$ python3 -q
>>> import numpy as np
>>> np.set_printoptions(precision=3, suppress=True, linewidth=120, floatmode="fixed")
>>> arr = np.load("out5.npy")
>>> arr
array([[-0.208, -0.378, -1.080, -1.112,  1.668],
       [ 1.170, -0.901,  0.204, -2.125,  3.352],
       [ 0.979,  0.657,  1.751, -0.157,  0.188],
       [ 0.882, -0.341,  0.137,  0.801,  0.464],
       [ 0.269,  0.646, -0.075,  0.891, -1.543]])
>>> P = np.triu(np.array([[4, 0, 5, 3, 4],
...     [0, 2, 5, 2, 1],
...     [4, 0, 1, 0, 5],
...     [1, 1, 3, 1, 4],
...     [2, 1, 3, 3, 4]]), 1) + np.eye(5)
>>> B = P @ arr @ np.linalg.inv(P)
>>> print(round(np.trace(B), 3), np.round(np.trace(arr), 3))
-0.1 -0.1
>>> print(np.poly(B))
[ 1.000  0.100 -4.837  6.936 -2.387 -3.051]
>>> np.round(np.linalg.det(B), 3)
np.float64(3.051)
>>> B = np.array([[1, 1, 1], [3, 3, 0]])
>>> basis = np.kron(B, arr)
>>> np.linalg.matrix_rank(basis)
np.int64(10)
>>> np.round(np.linalg.norm(basis, 2), 3), np.round(np.linalg.norm(B, 2) * np.linalg.norm(arr, 2), 3)
(np.float64(22.42), np.float64(22.42))
>>> t3 = np.stack([arr, -1 * arr, arr[::-1]])
>>> t3.shape
(3, 5, 5)
>>> np.linalg.matrix_rank(t3.reshape(3, -1))
np.int64(2)
>>> B = np.linalg.inv(arr)
>>> np.linalg.inv(B)
array([[-0.208, -0.378, -1.080, -1.112,  1.668],
       [ 1.170, -0.901,  0.204, -2.125,  3.352],
       [ 0.979,  0.657,  1.751, -0.157,  0.188],
       [ 0.882, -0.341,  0.137,  0.801,  0.464],
       [ 0.269,  0.646, -0.075,  0.891, -1.543]])
>>> np.allclose(B, arr.T)
False
>>> W0 = np.loadtxt("case18.csv", delimiter=",")
>>> W0
array([[1.000, 0.000, 0.000, 0.000],
       [0.200, 0.400, 0.200, 0.200],
       [0.500, 0.000, 0.500, 0.000],
       [0.333, 0.333, 0.000, 0.333]])
>>> print(np.allclose(W0, W0.T))
False
>>> round(float(np.linalg.det(W0)), 3)
0.033
>>> print((W0 + W0.T) / 2)
[[1.000 0.100 0.250 0.167]
 [0.100 0.400 0.100 0.267]
 [0.250 0.100 0.500 0.000]
 [0.167 0.267 0.000 0.333]]
>>> basis = np.array([[-2, -2, 0, -2], [-3, -1, 1, -3], [-1, -3, 3, 2], [2, -1, -1, -1]])
>>> rng = np.random.default_rng(118)
>>> J = (rng.random((29, 4)) < 0.25) @ basis
>>> print(J)
[[ 2 -1 -1 -1]
 [-3 -1  1 -3]
 [-1 -3  3  2]
 [ 0  0  0  0]
 [ 0  0  0  0]
 [ 2 -1 -1 -1]
 [ 0  0  0  0]
 [-2 -2  0 -2]
 [ 0  0  0  0]
 [-3 -1  1 -3]
 [-3 -1  1 -3]
 [-3 -1  1 -3]
 [ 1 -4  2  1]
 [ 2 -1 -1 -1]
 [-3 -1  1 -3]
 [ 2 -1 -1 -1]
 [ 0  0  0  0]
 [-1 -3  3  2]
 [ 2 -1 -1 -1]
 [ 1 -4  2  1]
 [ 0  0  0  0]
 [-2 -2  0 -2]
 [ 2 -1 -1 -1]
 [-1 -2  0 -4]
 [-3 -1  1 -3]
 [-3 -1  1 -3]
 [ 0  0  0  0]
 [-3 -4  0 -6]
 [ 0  0  0  0]]
>>> labels = J[:, 0] > np.median(J[:, 0])
>>> u = J[labels].mean(axis=0) - J[~labels].mean(axis=0)
>>> u
array([ 3.226, -0.655, -0.869,  0.976])
>>> np.argsort(-np.abs(u).round(6), kind="stable")
array([0, 3, 2, 1])
>>> K = np.load("mat.npy")
>>> K
array([[-0.900,  1.700, -1.600,  5.088],
       [ 0.800, -1.400,  1.600, -4.162],
       [ 0.500, -1.000,  1.600, -2.920],
       [ 0.900,  0.200, -0.800,  0.634],
       [-1.000, -0.600,  1.100, -1.799],
       [-1.800, -0.800,  0.700, -2.386],
       [ 0.400,  0.700, -1.700,  2.056],
       [-0.600, -2.600,  0.600, -7.804],
       [-0.200, -0.700,  1.100, -2.114],
       [-1.500, -0.300, -0.400, -0.901],
       [-0.300, -0.300,  2.500, -0.882],
       [-0.200,  0.000, -0.300, -0.072],
       [ 0.500, -0.200, -2.100, -0.561],
       [ 1.600,  0.600,  0.800,  1.751],
       [-1.000,  0.100,  0.900,  0.352],
       [ 1.400, -0.300, -0.600, -0.863],
       [ 0.200,  0.400, -0.600,  1.164],
       [ 0.500, -0.600,  0.100, -1.815],
       [-0.800,  0.800, -1.800,  2.427],
       [-0.500, -0.800,  0.800, -2.404],
       [-2.400,  0.600,  0.200,  1.792],
       [ 0.400,  1.800, -1.200,  5.368],
       [-0.600,  0.300,  2.100,  0.856]])
>>> print(np.round(np.linalg.matrix_power(W0, 100), 3) + 0)
[[1.000 0.000 0.000 0.000]
 [1.000 0.000 0.000 0.000]
 [1.000 0.000 0.000 0.000]
 [1.000 0.000 0.000 0.000]]
>>> np.sort(np.abs(np.linalg.eigvals(W0)))[::-1]
array([1.000, 0.627, 0.500, 0.106])
>>> W0.sum(axis=1)
array([1.000, 1.000, 1.000, 1.000])
>>> p = np.eye(4)[2]
>>> for _ in range(6):
...     p = p @ W0
...     print(p.round(3))
... 
[0.500 0.000 0.500 0.000]
[0.750 0.000 0.250 0.000]
[0.875 0.000 0.125 0.000]
[0.938 0.000 0.062 0.000]
[0.969 0.000 0.031 0.000]
[0.984 0.000 0.016 0.000]
>>> B = K / np.sqrt((K ** 2).mean(axis=1, keepdims=True))
>>> print(np.linalg.matrix_rank(K - K.mean(axis=1, keepdims=True)))
3
>>> P = K @ np.linalg.solve(K.T @ K, K.T)
>>> print(np.allclose(P @ P, P))
True
>>> D = np.linalg.norm(K[:, None] - K[None], axis=-1)
>>> (D + 1e9 * np.eye(23)).round(6).argmin(axis=1)
array([21,  2,  8, 16, 19,  4, 18,  1, 19, 11,  4, 16, 15, 16, 22, 17,  3,  8,  6,  8, 14,  0, 14])
>>> np.flatnonzero(D[19] < D.mean() / 2)
array([ 2,  4,  5,  8, 17, 19])
>>> np.linalg.matrix_rank(D ** 2)
np.int64(6)
>>> D.shape
(23, 23)
>>> print(D[:5, :5])
[[ 0.000 10.407  9.144  5.096  7.747]
 [10.407  0.000  1.339  5.597  3.117]
 [ 9.144  1.339  0.000  4.471  1.979]
 [ 5.096  5.597  4.471  0.000  3.712]
 [ 7.747  3.117  1.979  3.712  0.000]]
>>> A = np.vander(np.arange(2) - 1, 4, increasing=True)
>>> A
array([[ 1, -1,  1, -1],
       [ 1,  0,  0,  0]])
>>> x0 = np.array([0, 3, 2, 0])
>>> np.sign((A @ x0).round(6))
array([-1,  0])
>>> A @ np.eye(4)[0]
array([1.000, 1.000])
>>> def softmax(z):
...     e = np.exp(z - z.max(axis=-1, keepdims=True))
...     return e / e.sum(axis=-1, keepdims=True)
... 
>>> softmax(A[1])
array([0.475, 0.175, 0.175, 0.175])
>>> S = A @ A.T / np.sqrt(4)
>>> softmax(S + np.triu(np.full(S.shape, -np.inf), 1))
array([[1.000, 0.000],
       [0.500, 0.500]])
>>> softmax(S)[1] @ A
array([ 1.000, -0.500,  0.500, -0.500])
>>> softmax(S).round(6).argmax(axis=1)
array([0, 0])
>>> x0 = np.array([9, 7, 1, -5])
>>> h = np.maximum(A @ x0, 0)
>>> h
array([8, 9])
>>> np.tanh(A @ x0)
array([1.000, 1.000])
>>> A * (h > 1e-9)[:, None]
array([[ 1, -1,  1, -1],
       [ 1,  0,  0,  0]])
>>> np.flatnonzero(h > 1e-9)
array([0, 1])
>>> B = np.array([[0, 0], [2, 2], [2, 2], [2, 1]])
>>> np.einsum("ik,kj->ij", A, B)
array([[-2, -1],
       [ 0,  0]])
>>> np.einsum("ij,ij->i", A, A)
array([4, 1])
>>> np.linalg.matrix_rank(A @ B)
np.int64(1)
>>> np.einsum("ij->j", A)
array([ 2, -1,  1, -1])
>>> B = A[0, 0] * A[1:] - np.outer(A[1:, 0], A[0])
>>> print(B)
[[ 0  1 -1  1]]
>>> print(np.linalg.matrix_rank(B), np.linalg.matrix_rank(A))
1 2
>>> A[:, 0] / A[0, 0]
array([1.000, 1.000])
>>> mat = np.load("m.npy")
>>> mat
array([[1.000, 0.900, 0.810, 0.729, 0.656, 0.590],
       [0.900, 1.000, 0.900, 0.810, 0.729, 0.656],
       [0.810, 0.900, 1.000, 0.900, 0.810, 0.729],
       [0.729, 0.810, 0.900, 1.000, 0.900, 0.810],
       [0.656, 0.729, 0.810, 0.900, 1.000, 0.900],
       [0.590, 0.656, 0.729, 0.810, 0.900, 1.000]])
>>> B = np.linalg.inv(mat)
>>> round(np.linalg.det(mat) * np.linalg.det(B), 3)
np.float64(1.0)
>>> round(np.linalg.cond(mat), 3)
np.float64(87.894)
>>> np.allclose(B, mat.T)
False
>>> round(np.linalg.slogdet(mat)[0], 3)
np.float64(1.0)
>>> np.round(mat @ B, 3) + 0
array([[1.000, 0.000, 0.000, 0.000, 0.000, 0.000],
       [0.000, 1.000, 0.000, 0.000, 0.000, 0.000],
       [0.000, 0.000, 1.000, 0.000, 0.000, 0.000],
       [0.000, 0.000, 0.000, 1.000, 0.000, 0.000],
       [0.000, 0.000, 0.000, 0.000, 1.000, 0.000],
       [0.000, 0.000, 0.000, 0.000, 0.000, 1.000]])
>>> (np.abs(B) > 1e-9).astype(int)
array([[1, 1, 1, 1, 1, 1],
       [1, 1, 1, 1, 1, 1],
       [1, 1, 1, 1, 1, 1],
       [1, 1, 1, 1, 1, 1],
       [1, 1, 1, 1, 1, 1],
       [1, 1, 1, 1, 1, 1]])
>>> mat.mean(axis=0)
array([0.781, 0.832, 0.858, 0.858, 0.833, 0.781])
>>> mat.sum(axis=1)
array([4.685, 4.995, 5.149, 5.149, 4.995, 4.685])
>>> np.count_nonzero(mat)
np.int64(36)
>>> mat.shape
(6, 6)
>>> mat.sum(axis=0)
array([4.685, 4.995, 5.149, 5.149, 4.995, 4.685])
>>> round(float(np.linalg.norm(mat)), 3)
4.995
>>> print(np.linalg.svd(mat, compute_uv=False))
[4.951 0.621 0.198 0.103 0.070 0.056]
>>> vals, evecs = np.linalg.eigh(mat)
>>> x0 = np.array([2, 3, 3, -2, -1, -3])
>>> evecs * np.sqrt(vals) @ evecs.T
array([[0.769, 0.427, 0.310, 0.244, 0.202, 0.173],
       [0.427, 0.695, 0.392, 0.292, 0.236, 0.202],
       [0.310, 0.392, 0.677, 0.384, 0.292, 0.244],
       [0.244, 0.292, 0.384, 0.677, 0.392, 0.310],
       [0.202, 0.236, 0.292, 0.392, 0.695, 0.427],
       [0.173, 0.202, 0.244, 0.310, 0.427, 0.769]])
>>> evecs * np.abs(vals) @ evecs.T
array([[1.000, 0.900, 0.810, 0.729, 0.656, 0.590],
       [0.900, 1.000, 0.900, 0.810, 0.729, 0.656],
       [0.810, 0.900, 1.000, 0.900, 0.810, 0.729],
       [0.729, 0.810, 0.900, 1.000, 0.900, 0.810],
       [0.656, 0.729, 0.810, 0.900, 1.000, 0.900],
       [0.590, 0.656, 0.729, 0.810, 0.900, 1.000]])
>>> np.round(x0 @ mat @ x0, 3)
np.float64(21.22)
>>> (np.sign(evecs[:, -1].round(6)) == np.sign(evecs[0, -1].round(6))).astype(int)
array([1, 1, 1, 1, 1, 1])
>>> M = np.load("run18.npy")
>>> M
array([[0, 0, 0, 0, 0, 1, 0, 1],
       [0, 0, 1, 0, 0, 0, 0, 1],
       [0, 1, 0, 0, 0, 0, 0, 1],
       [0, 0, 0, 0, 1, 0, 1, 0],
       [0, 0, 0, 1, 0, 0, 1, 0],
       [1, 0, 0, 0, 0, 0, 0, 1],
       [0, 0, 0, 1, 1, 0, 0, 0],
       [1, 1, 1, 0, 0, 1, 0, 0]])
>>> M.reshape(2, -1)
array([[0, 0, 0, 0, 0, 1, 0, 1, 0, 0, 1, 0, 0, 0, 0, 1, 0, 1, 0, 0, 0, 0, 0, 1, 0, 0, 0, 0, 1, 0, 1, 0],
       [0, 0, 0, 1, 0, 0, 1, 0, 1, 0, 0, 0, 0, 0, 0, 1, 0, 0, 0, 1, 1, 0, 0, 0, 1, 1, 1, 0, 0, 1, 0, 0]])
>>> t3 = M.reshape(8, 2, -1)
>>> np.swapaxes(t3, 1, 2)[7]
array([[1, 0],
       [1, 1],
       [1, 0],
       [0, 0]])
>>> t3[:, 0]
array([[0, 0, 0, 0],
       [0, 0, 1, 0],
       [0, 1, 0, 0],
       [0, 0, 0, 0],
       [0, 0, 0, 1],
       [1, 0, 0, 0],
       [0, 0, 0, 1],
       [1, 1, 1, 0]])
>>> np.einsum("ihd,ihd->ih", t3, t3)
array([[0, 2],
       [1, 1],
       [1, 1],
       [0, 2],
       [1, 1],
       [1, 1],
       [1, 1],
       [3, 1]])
>>> t3.transpose(1, 0, 2)
array([[[0, 0, 0, 0],
        [0, 0, 1, 0],
        [0, 1, 0, 0],
        [0, 0, 0, 0],
        [0, 0, 0, 1],
        [1, 0, 0, 0],
        [0, 0, 0, 1],
        [1, 1, 1, 0]],

       [[0, 1, 0, 1],
        [0, 0, 0, 1],
        [0, 0, 0, 1],
        [1, 0, 1, 0],
        [0, 0, 1, 0],
        [0, 0, 0, 1],
        [1, 0, 0, 0],
        [0, 1, 0, 0]]])
>>> x0 = np.array([2, 1, 1, 2, 1, 0, 2, 1])
>>> h = np.maximum(M @ x0, 0)
>>> np.tanh(M @ x0)
array([0.762, 0.964, 0.964, 0.995, 0.999, 0.995, 0.995, 0.999])
>>> np.maximum(M @ x0, 0) - np.maximum(-M @ x0, 0)
array([1, 2, 2, 3, 4, 3, 3, 4])
>>> h
array([1, 2, 2, 3, 4, 3, 3, 4])
>>> np.maximum(M @ (3 * x0), 0)
array([ 3,  6,  6,  9, 12,  9,  9, 12])
>>> x0 = np.array([6, 4, 6, 4, 1, 9, 0, 3])
>>> y = M @ x0
>>> y
array([12,  9,  7,  1,  4,  9,  5, 25])
>>> np.linalg.solve(M, y)
array([ 6.000,  4.000,  6.000,  4.000,  1.000,  9.000, -0.000,  3.000])
>>> M @ M
array([[2, 1, 1, 0, 0, 1, 0, 1],
       [1, 2, 1, 0, 0, 1, 0, 1],
       [1, 1, 2, 0, 0, 1, 0, 1],
       [0, 0, 0, 2, 1, 0, 1, 0],
       [0, 0, 0, 1, 2, 0, 1, 0],
       [1, 1, 1, 0, 0, 2, 0, 1],
       [0, 0, 0, 1, 1, 0, 2, 0],
       [1, 1, 1, 0, 0, 1, 0, 4]])
>>> print(np.sort(np.linalg.eigvals(M).real))
[-1.562 -1.000 -1.000 -1.000 -1.000  1.000  2.000  2.562]
>>> data = np.load("arr.npy")
>>> print(data)
[[-1.000  1.000  0.000 -3.000  1.000  0.000  0.000  0.000]
 [ 0.000 -2.000  2.000 -3.000  0.000  0.000  0.000  0.000]
 [-3.000  1.000  0.000  4.000  0.000  0.000  0.000  0.000]
 [-3.000  1.000  0.000  1.000  0.000  0.000  0.000  0.000]
 [ 3.000 -4.000 -4.000  0.000 -5.000  0.000  0.000  0.000]
 [ 0.000  0.000  0.000  0.000  0.000  3.000  9.000 -3.000]
 [ 0.000  0.000  0.000  0.000  0.000 -8.000 -6.000  7.000]
 [ 0.000  0.000  0.000  0.000  0.000 -5.000  6.000 -4.000]]
>>> x0 = np.array([1, 4, 1, 5, 3, 0, 3, 2])
>>> h = np.maximum(data @ x0, 0)
>>> np.maximum(data @ (3 * x0), 0)
array([ 0.000,  0.000, 63.000, 18.000,  0.000, 63.000,  0.000, 30.000])
>>> np.flatnonzero(h > 1e-9)
array([2, 3, 5, 7])
>>> data * (h > 1e-9)[:, None]
array([[-0.000,  0.000,  0.000, -0.000,  0.000,  0.000,  0.000,  0.000],
       [ 0.000, -0.000,  0.000, -0.000,  0.000,  0.000,  0.000,  0.000],
       [-3.000,  1.000,  0.000,  4.000,  0.000,  0.000,  0.000,  0.000],
       [-3.000,  1.000,  0.000,  1.000,  0.000,  0.000,  0.000,  0.000],
       [ 0.000, -0.000, -0.000,  0.000, -0.000,  0.000,  0.000,  0.000],
       [ 0.000,  0.000,  0.000,  0.000,  0.000,  3.000,  9.000, -3.000],
       [ 0.000,  0.000,  0.000,  0.000,  0.000, -0.000, -0.000,  0.000],
       [ 0.000,  0.000,  0.000,  0.000,  0.000, -5.000,  6.000, -4.000]])
>>> print(data.T @ h)
[ -81.000   27.000    0.000   90.000    0.000   13.000  249.000 -103.000]
>>> np.maximum(data @ x0, 0) - np.maximum(-data @ x0, 0)
array([ -9.000, -21.000,  21.000,   6.000, -32.000,  21.000,  -4.000,  10.000])
